In [1]: import numpy as np

In [2]: np.set_printoptions(precision=2, suppress=True, linewidth=140, sign=" ")

In [3]: rnd = lambda a: np.round(a, 2) + 0

In [4]: W0 = np.load("w.npy")

In [5]: W0
Out[5]: 
array([[  0.37,   1.68,   3.04,  -2.19],
       [  8.34, -12.05,  -5.09,  -3.42],
       [  3.8 ,  -8.07,  -0.97,  -5.9 ],
       [ -8.02,   8.07,  -0.8 ,   7.77]])

In [6]: w1 = np.array([[6, 2, 3, 0], [9, 6, 6, 3], [5, 4, 9, 9], [9, 7, 7, 2]])

In [7]: c = np.array([5, 0, 3, 3])

In [8]: hid = np.maximum(W0 @ w1 + c, 0)

In [9]: hid
Out[9]: 
array([[ 17.83,   7.65,  26.22,  31.02],
       [  0.  ,   0.  ,   0.  ,   0.  ],
       [  0.  ,   0.  ,   0.  ,   0.  ],
       [ 95.44,  83.57,  74.55,  35.55]])

In [10]: Z = np.array([[2, 1, 2], [2, 0, 0], [2, 0, 1], [0, 1, 1]])

In [11]: w1 @ Z
Out[11]: 
array([[ 22,   6,  15],
       [ 42,  12,  27],
       [ 36,  14,  28],
       [ 46,  11,  27]])

In [12]: rnd(hid @ Z)
Out[12]: 
array([[ 103.4 ,   48.85,   92.9 ],
       [   0.  ,    0.  ,    0.  ],
       [   0.  ,    0.  ,    0.  ],
       [ 507.12,  130.99,  300.98]])

In [13]: print((hid @ Z).round(6).argmax(axis=1))
[ 0  0  0  0]

In [14]: U, sig, Vh = np.linalg.svd(W0)

In [15]: rnd(sig)
Out[15]: array([ 22.78,   7.09,   2.46,   0.14])

In [16]: Y = U[:, :3] @ np.diag(sig[:3]) @ Vh[:3]

In [17]: rnd(np.linalg.norm(W0 - Y) / np.linalg.norm(W0))
Out[17]: np.float64(0.01)

In [18]: np.linalg.matrix_rank(W0, rtol=0.05)
Out[18]: np.int64(3)

In [19]: rnd(np.poly(W0))
Out[19]: array([   1.  ,    4.88, -152.74,   22.87,  -55.44])

In [20]: rnd(np.linalg.det(W0.T))
Out[20]: np.float64(-55.44)

In [21]: rnd(np.linalg.det(W0[::-1]))
Out[21]: np.float64(-55.44)

In [22]: x = np.array([2, 3, 0, 3])

In [23]: y = W0 @ x

In [24]: rnd(y)
Out[24]: array([ -0.79, -29.73, -34.31,  31.48])

In [25]: rnd(np.linalg.solve(W0, 4 * y))
Out[25]: array([  8.,  12.,   0.,  12.])

In [26]: rnd(np.linalg.solve(W0, y + W0[:, 3]))
Out[26]: array([ 2.,  3.,  0.,  4.])

In [27]: rnd(np.linalg.solve(W0, y))
Out[27]: array([ 2.,  3.,  0.,  3.])

In [28]: K = np.load("m.npy")

In [29]: K
Out[29]: 
array([[ 0.,  0., -1.],
       [ 0.,  1.,  0.],
       [ 1.,  0.,  0.]])

In [30]: # orthonormal columns

In [31]: ang = np.radians(36)

In [32]: r_ = np.eye(3)

In [33]: r_[1, 1] = r_[2, 2] = np.cos(ang)

In [34]: r_[1, 2], r_[2, 1] = -np.sin(ang), np.sin(ang)

In [35]: print(rnd(r_))
[[ 1.    0.    0.  ]
 [ 0.    0.81 -0.59]
 [ 0.    0.59  0.81]]

In [36]: Y = K @ r_.T

In [37]: rnd(Y)
Out[37]: 
array([[ 0.  ,  0.59, -0.81],
       [ 0.  ,  0.81,  0.59],
       [ 1.  ,  0.  ,  0.  ]])

In [38]: print(np.allclose(K @ K.T, Y @ Y.T))
True

In [39]: rnd(np.abs(Y - K).max(axis=0))
Out[39]: array([ 0.  ,  0.59,  0.59])

In [40]: u = np.array([9, 8, 6])

In [41]: Y = K + np.outer(u, np.eye(3)[1])

In [42]: np.linalg.matrix_rank(np.linalg.inv(Y) - np.linalg.inv(K), tol=1e-8)
Out[42]: np.int64(1)

In [43]: np.linalg.matrix_rank(Y - K)
Out[43]: np.int64(1)

In [44]: rnd(np.linalg.det(Y) / np.linalg.det(K)), rnd(1 + np.linalg.solve(K, u)[1])
Out[44]: (np.float64(9.0), np.float64(9.0))

In [45]: A = np.load("data.npy")

In [46]: rnd(A)
Out[46]: 
array([[ 0.4 ,  0.36,  0.84],
       [ 0.36,  0.78, -0.51],
       [ 0.84, -0.51, -0.18]])

In [47]: # symmetric

In [48]: rnd(np.linalg.matrix_power(A, 3))
Out[48]: 
array([[ 0.4 ,  0.36,  0.84],
       [ 0.36,  0.78, -0.51],
       [ 0.84, -0.51, -0.18]])

In [49]: np.trace(A)
Out[49]: np.float64(1.0)

In [50]: rnd(A @ A)
Out[50]: 
array([[ 1.,  0.,  0.],
       [ 0.,  1.,  0.],
       [ 0.,  0.,  1.]])

In [51]: print(rnd(np.linalg.det(A)))
-1.0

In [52]: rnd((A + A.T) / 2)
Out[52]: 
array([[ 0.4 ,  0.36,  0.84],
       [ 0.36,  0.78, -0.51],
       [ 0.84, -0.51, -0.18]])

In [53]: (A - A.T) / 2
Out[53]: 
array([[ 0.,  0.,  0.],
       [ 0.,  0.,  0.],
       [ 0.,  0.,  0.]])

In [54]: np.allclose(A @ A.T, A.T @ A)
Out[54]: True

In [55]: rnd(np.sort(np.abs(np.linalg.eigvals(A))))
Out[55]: array([ 1.,  1.,  1.])

In [56]: w, V = np.linalg.eig(A)

In [57]: print(rnd(np.sort(np.linalg.eigvals(A @ A))))
[ 1.  1.  1.]

In [58]: rnd(np.sort(np.linalg.eigvals(A.T)))
Out[58]: array([-1.,  1.,  1.])

In [59]: rnd(w)
Out[59]: array([ 1., -1.,  1.])

In [60]: P = np.triu(np.array([[1, -2, -1], [1, 1, 1], [-1, 1, 1]]), 1) + np.eye(3)

In [61]: Y = P @ K @ np.linalg.inv(P)

In [62]: print(P @ K - K @ P)
[[-1. -2.  0.]
 [ 1.  0. -1.]
 [ 0.  2.  1.]]

In [63]: print(np.linalg.matrix_rank(Y))
3

In [64]: print(rnd(np.poly(Y)))
[ 1. -1.  1. -1.]

In [65]: np.trace(Y), np.trace(K)
Out[65]: (np.float64(1.0), np.float64(1.0))
